% python3 -q
>>> import numpy as np
>>> np.set_printoptions(suppress=True, linewidth=200)
>>> E = np.loadtxt("mat.csv", delimiter=",")
>>> E.round(2)
array([[-0.78, -0.2 , -0.59],
       [-0.2 ,  0.98, -0.07],
       [-0.59, -0.07,  0.8 ]])
>>> w1 = np.array([[1, 2, 0, 2, 1, -2], [0, -2, -1, -2, 0, 2], [-1, -1, -1, 1, 2, -2]])
>>> c = np.array([5, 5, 4, 8, 9, 9])
>>> act = np.maximum(E @ w1 + c, 0)
>>> (act > 0).astype(int)
array([[1, 1, 1, 1, 1, 1],
       [1, 1, 1, 1, 1, 1],
       [1, 1, 1, 1, 1, 1]])
>>> Z = np.array([[0, 2, 1],
...     [0, 1, -1],
...     [-1, -1, 0],
...     [0, 0, 1],
...     [2, 1, -1],
...     [2, 1, -1]])
>>> w1 @ Z
array([[-2,  3,  2],
       [ 5,  1, -2],
       [ 1, -2,  1]])
>>> print((act @ Z).round(6).argmax(axis=1))
[0 0 0]
>>> rng = np.random.default_rng(679)
>>> lab = rng.permutation(3)
>>> print(lab)
[2 0 1]
>>> M2 = E[lab][:, lab]
>>> print(np.trace(M2))
1.0
>>> np.round(np.sort(np.abs(np.linalg.eigvals(M2))), 2)
array([1., 1., 1.])
>>> np.round(np.diag(M2), 2)
array([ 0.8 , -0.78,  0.98])
>>> print(np.allclose(M2, E))
False
>>> mat = np.load("x.npy")
>>> mat
array([[ 1, -1,  1],
       [ 1,  0,  0],
       [ 1,  1,  1]])
>>> w1 = np.array([[1, 2, -3, -2, -1, 1], [2, 0, 2, 2, 3, 3], [-2, 0, 2, -2, -2, -3]])
>>> c = np.array([4, 0, 3, 3, 2, 3])
>>> act = np.maximum(mat @ w1 + c, 0)
>>> act
array([[1, 2, 0, 0, 0, 0],
       [5, 2, 0, 1, 1, 4],
       [5, 2, 4, 1, 2, 4]])
>>> np.linalg.matrix_rank(act)
np.int64(3)
>>> Z = np.array([[0, 2], [2, 1], [1, 3], [3, 0], [3, 3], [0, 3]])
>>> (act @ Z).round(6).argmax(axis=1)
array([0, 1, 1])
>>> x0 = np.array([-1, -2, -4])
>>> rhs = mat @ x0
>>> c, lr = np.zeros(3), 1 / np.linalg.norm(mat, 2) ** 2
>>> for i in range(6):
...     c -= lr * mat.T @ (mat @ c - rhs)
...     if i % 2 == 0: print(i, round(np.linalg.norm(mat @ c - rhs), 2))
... 
0 2.2
2 1.34
4 1.03
>>> round(float(np.linalg.cond(mat)), 2)
3.23
>>> c.round(2)
array([-1.85, -1.94, -2.91])
>>> M2 = np.array([[4, 3, 1, 5], [0, 0, 3, 2], [0, 4, 2, 2], [1, 3, 4, 2]])
>>> W0 = M2 - M2.T
>>> W0
array([[ 0,  3,  1,  4],
       [-3,  0, -1, -1],
       [-1,  1,  0, -2],
       [-4,  1,  2,  0]])
>>> r0 = np.array([2, 2, 3])
>>> print(np.correlate(W0[2], W0[1], "full"))
[ 1  0 -1  5 -1  0  6]
>>> np.array([np.convolve(row, r0, "same") for row in W0])
array([[  6,   8,  19,  11],
       [ -6, -11,  -4,  -5],
       [  0,  -1,  -1,  -4],
       [ -6,  -6,   7,   6]])
>>> np.cross(W0[2, :3], W0[1, :3])
array([-1, -1,  3])
>>> np.convolve(W0[2], r0)
array([-2,  0, -1, -1, -4, -6])
>>> q, vecs = np.linalg.qr(W0[:, :1])[0], np.linalg.qr(W0[:, 1:])[0]
>>> sv = np.linalg.svd(q.T @ vecs, compute_uv=False)
>>> np.round(np.linalg.norm(q @ q.T - vecs @ vecs.T, 2), 2)
np.float64(1.0)
>>> (sv > 0.9).sum()
np.int64(0)
>>> np.round(np.degrees(np.arccos(sv.clip(0, 1))), 2)
array([46.1])
>>> m1 = np.loadtxt("out8.csv", delimiter=",")
>>> m1
array([[-0.66,  0.66, -0.2 ],
       [ 0.45, -0.45,  0.12],
       [-0.38,  0.38, -0.1 ],
       [ 0.38, -0.38,  0.1 ],
       [ 0.86, -0.86,  0.31],
       [ 0.08, -0.08,  0.02],
       [ 0.83, -0.83,  0.29],
       [-0.38,  0.38, -0.1 ],
       [ 0.51, -0.51,  0.14],
       [ 0.16, -0.16,  0.04],
       [-0.62,  0.62, -0.18],
       [ 0.78, -0.78,  0.25],
       [ 0.86, -0.86,  0.31],
       [ 0.08, -0.08,  0.02],
       [-0.38,  0.38, -0.1 ],
       [-0.91,  0.91, -0.36],
       [-0.38,  0.38, -0.1 ],
       [ 0.93, -0.93,  0.4 ],
       [-0.71,  0.71, -0.22],
       [-0.66,  0.66, -0.2 ],
       [ 0.38, -0.38,  0.1 ],
       [-0.51,  0.51, -0.14],
       [ 0.  ,  0.  ,  0.  ],
       [-0.51,  0.51, -0.14],
       [ 0.74, -0.74,  0.24],
       [-0.38,  0.38, -0.1 ]])
>>> rank = np.linalg.matrix_rank(m1)
>>> rank
np.int64(2)
>>> N = np.linalg.svd(m1)[2][rank:].T
>>> np.allclose(m1 @ N, 0)
True
>>> np.round(N @ N.T, 2) + 0
array([[0.5, 0.5, 0. ],
       [0.5, 0.5, 0. ],
       [0. , 0. , 0. ]])
>>> print(np.round(N[:, 0] / N[np.abs(N[:, 0]).round(6).argmax(), 0], 2) + 0)
[1. 1. 0.]
>>> N.shape
(3, 1)
>>> [int(np.linalg.matrix_rank(m1[:, :j + 1])) for j in range(3)]
[1, 1, 2]
>>> [int(np.linalg.matrix_rank(m1[:i])) for i in range(1, len(m1) + 1)]
[1, 2, 2, 2, 2, 2, 2, 2, 2, 2, 2, 2, 2, 2, 2, 2, 2, 2, 2, 2, 2, 2, 2, 2, 2, 2]
>>> arr = np.array([[0, 1], [1, 0]])
>>> q, vecs = np.linalg.qr(arr[:, :1])[0], np.linalg.qr(arr[:, 1:])[0]
>>> sv = np.linalg.svd(q.T @ vecs, compute_uv=False)
>>> round(np.linalg.norm(q @ q.T - vecs @ vecs.T, 2), 2)
np.float64(1.0)
>>> w1 = np.array([[1, 1, 2, 1, 2, 2], [1, 2, 1, 2, 2, 1]])
>>> c = np.array([-1, -8, -6, 5, 0, 8])
>>> act = np.maximum(arr @ w1 + c, 0)
>>> (act > 0).astype(int)
array([[0, 0, 0, 1, 1, 1],
       [0, 0, 0, 1, 1, 1]])
>>> act
array([[ 0,  0,  0,  7,  2,  9],
       [ 0,  0,  0,  6,  2, 10]])
>>> Z = np.array([[0, 2], [-2, 3], [1, -2], [-2, 2], [-2, 1], [-1, -3]])
>>> w1 @ Z
array([[ -8,  -1],
       [-12,   9]])
>>> act @ Z
array([[-27, -11],
       [-26, -16]])
>>> round(np.linalg.eigvalsh(arr).min(), 2)
np.float64(-1.0)
>>> np.all(np.linalg.eigvalsh(arr) > 0)
np.False_
>>> w, vecs = np.linalg.eigh(arr)
>>> print((w > 1e-8).sum(), (w < -1e-8).sum())
1 1
>>> np.round(np.linalg.eigvalsh(arr @ arr), 2)
array([1., 1.])
>>> np.round(np.abs(vecs[:, -1]), 2)
array([0.71, 0.71])
>>> print(w)
[-1.  1.]
>>> np.abs(vecs[:, -1]).round(6).argmax()
np.int64(0)
>>> w.sum(), np.trace(arr)
(np.float64(0.0), np.int64(0))
>>> print(np.round(np.linalg.svd(arr, compute_uv=False), 2))
[1. 1.]
>>> np.round(vecs.T @ arr @ vecs, 2) + 0
array([[-1.,  0.],
       [ 0.,  1.]])
>>> print(np.round(np.linalg.eigvalsh(arr + 5 * np.eye(2)), 2))
[4. 6.]
>>> np.round(vecs.T @ vecs, 2) + 0
array([[1., 0.],
       [0., 1.]])
>>> r0 = np.array([5, 5])
>>> M2 = arr + np.outer(r0, np.eye(2)[1])
>>> np.linalg.matrix_rank(np.linalg.inv(M2) - np.linalg.inv(arr), tol=1e-8)
np.int64(1)
>>> np.linalg.matrix_rank(M2 - arr)
np.int64(1)
>>> print(np.round(np.linalg.det(M2) / np.linalg.det(arr), 2), round(1 + np.linalg.solve(arr, r0)[1], 2))
6.0 6.0
>>> feats = np.load("test0.npy")
>>> feats
array([[ 1,  0, -1],
       [-1, -2,  0],
       [-1, -2,  0]])
>>> x0 = np.array([5, 2, 4])
>>> feats * x0
array([[ 5,  0, -4],
       [-5, -4,  0],
       [-5, -4,  0]])
>>> np.einsum("ij,j->i", feats, x0)
array([ 1, -9, -9])
>>> np.sign((feats @ x0).round(6))
array([ 1, -1, -1])
>>> A = np.cumsum(np.array([[2, 3, 3],
...     [3, -1, 1],
...     [1, -3, -1],
...     [-3, 1, -3],
...     [2, -1, 3],
...     [0, -3, 1],
...     [2, 3, -1],
...     [0, 3, 1],
...     [-2, 3, 1],
...     [0, -3, -3],
...     [3, 1, 0],
...     [0, -2, -3],
...     [1, 0, -2],
...     [-1, -3, 3]]), axis=0)
>>> A
array([[ 2,  3,  3],
       [ 5,  2,  4],
       [ 6, -1,  3],
       [ 3,  0,  0],
       [ 5, -1,  3],
       [ 5, -4,  4],
       [ 7, -1,  3],
       [ 7,  2,  4],
       [ 5,  5,  5],
       [ 5,  2,  2],
       [ 8,  3,  2],
       [ 8,  1, -1],
       [ 9,  1, -3],
       [ 8, -2,  0]])
>>> np.einsum("ij,ji->", mat, mat)
np.int64(2)
>>> round(np.linalg.eigvals(mat).sum().real, 2)
np.float64(2.0)
>>> round(float(np.linalg.det(mat.T)), 2)
2.0
>>> np.einsum("ii->", mat)
np.int64(2)
>>> round(float(np.linalg.det(2 * mat)), 2), round(np.linalg.det(mat), 2)
(16.0, np.float64(2.0))
>>> M2 = np.array([[7, 1, 7], [9, 9, 4], [4, 9, 0], [0, 3, 1]])
>>> K = M2.T @ M2
>>> K
array([[146, 124,  85],
       [124, 172,  46],
       [ 85,  46,  66]])
>>> M2 = np.linalg.inv(K)
>>> print((np.abs(M2) > 1e-9).astype(int))
[[1 1 1]
 [1 1 1]
 [1 1 1]]
>>> U, sv, Vh = np.linalg.svd(K, full_matrices=False)
>>> np.round(np.abs(Vh[0]), 2)
array([0.66, 0.67, 0.35])
>>> np.round(U.T @ K @ Vh.T, 2) + 0
array([[317.19,   0.  ,   0.  ],
       [  0.  ,  63.82,   0.  ],
       [  0.  ,   0.  ,   2.99]])
>>> (sv > 1e-8).sum()
np.int64(3)
>>> np.round(sv / sv[0], 2)
array([1.  , 0.2 , 0.01])
>>> round(np.linalg.norm(K, 2) / np.linalg.norm(K), 2)
np.float64(0.98)
>>> P = np.triu(np.array([[-5, 0, 1], [-4, 1, -3], [4, -1, 1]]), 1) + np.eye(3)
>>> M2 = P @ K @ np.linalg.inv(P)
>>> np.round(np.linalg.det(M2), 2)
np.float64(60620.0)
